>>> import numpy as np
>>> np.set_printoptions(precision=2, suppress=True, linewidth=140, floatmode="fixed")
>>> K = np.load("test15.npy")
>>> print(K)
[[-2.00 -3.00  0.00 -3.00 -3.00 -3.00 -3.00  0.00 -3.00 -3.00  0.00  0.00  0.00]
 [-3.00 -2.00  0.00 -3.00 -3.00 -3.00 -3.00  0.00 -3.00 -3.00  0.00  0.00  0.00]
 [ 0.00  0.00 -2.00  0.00  0.00  0.00  0.00 -3.00  0.00  0.00 -3.00 -3.00 -3.00]
 [-3.00 -3.00  0.00 -2.00 -3.00 -3.00 -3.00  0.00 -3.00 -3.00  0.00  0.00  0.00]
 [-3.00 -3.00  0.00 -3.00 -2.00 -3.00 -3.00  0.00 -3.00 -3.00  0.00  0.00  0.00]
 [-3.00 -3.00  0.00 -3.00 -3.00 -2.00 -3.00  0.00 -3.00 -3.00  0.00  0.00  0.00]
 [-3.00 -3.00  0.00 -3.00 -3.00 -3.00 -2.00  0.00 -3.00 -3.00  0.00  0.00  0.00]
 [ 0.00  0.00 -3.00  0.00  0.00  0.00  0.00 -2.00  0.00  0.00 -3.00 -3.00 -3.00]
 [-3.00 -3.00  0.00 -3.00 -3.00 -3.00 -3.00  0.00 -2.00 -3.00  0.00  0.00  0.00]
 [-3.00 -3.00  0.00 -3.00 -3.00 -3.00 -3.00  0.00 -3.00 -2.00  0.00  0.00  0.00]
 [ 0.00  0.00 -3.00  0.00  0.00  0.00  0.00 -3.00  0.00  0.00 -2.00 -3.00 -3.00]
 [ 0.00  0.00 -3.00  0.00  0.00  0.00  0.00 -3.00  0.00  0.00 -3.00 -2.00 -3.00]
 [ 0.00  0.00 -3.00  0.00  0.00  0.00  0.00 -3.00  0.00  0.00 -3.00 -3.00 -2.00]]
>>> theta = np.radians(120)
>>> r_ = np.eye(13)
>>> r_[4, 4] = r_[5, 5] = np.cos(theta)
>>> r_[4, 5], r_[5, 4] = -np.sin(theta), np.sin(theta)
>>> B = K @ r_.T
>>> np.linalg.svd(K, compute_uv=False), np.linalg.svd(B, compute_uv=False)
(array([23.00, 14.00,  1.00,  1.00,  1.00,  1.00,  1.00,  1.00,  1.00,  1.00,  1.00,  1.00,  1.00]), array([23.00, 14.00,  1.00,  1.00,  1.00,  1.00,  1.00,  1.00,  1.00,  1.00,  1.00,  1.00,  1.00]))
>>> np.argsort(-np.linalg.norm(K, axis=0).round(6), kind="stable")[:3]
array([0, 1, 3])
>>> round(np.log10(np.linalg.cond(K)))
1
>>> round(np.linalg.norm(K, 2) / np.linalg.norm(K), 2)
np.float64(0.85)
>>> data = np.load("sample0.npy")
>>> data
array([[-2.65,  0.32, -0.25,  1.03, -1.73],
       [-1.62, -0.18,  1.77,  1.05, -0.36],
       [ 0.61, -0.08,  0.09, -0.23,  0.41],
       [ 2.17,  0.28, -2.57, -1.45,  0.41],
       [ 0.21,  0.42, -2.26, -0.58, -0.69],
       [-0.52,  0.02,  0.17,  0.25, -0.26],
       [-1.07, -0.08,  0.97,  0.65, -0.31],
       [-0.31, -0.82,  4.36,  1.08,  1.39],
       [-0.82,  0.08,  0.02,  0.34, -0.50],
       [-1.15,  0.02,  0.50,  0.58, -0.53]])
>>> W2 = data[[8, 0]].astype(float)
>>> for _ in range(6):
...     lab = np.linalg.norm(data[:, None] - W2, axis=-1).argmin(axis=1)
...     W2 = np.array([data[lab == j].mean(axis=0) for j in range(2)])
... 
>>> lab
array([1, 0, 0, 0, 0, 0, 0, 0, 0, 0])
>>> np.bincount(lab)
array([9, 1])
>>> W2[1] - W2[0]
array([-2.37,  0.36, -0.59,  0.84, -1.68])
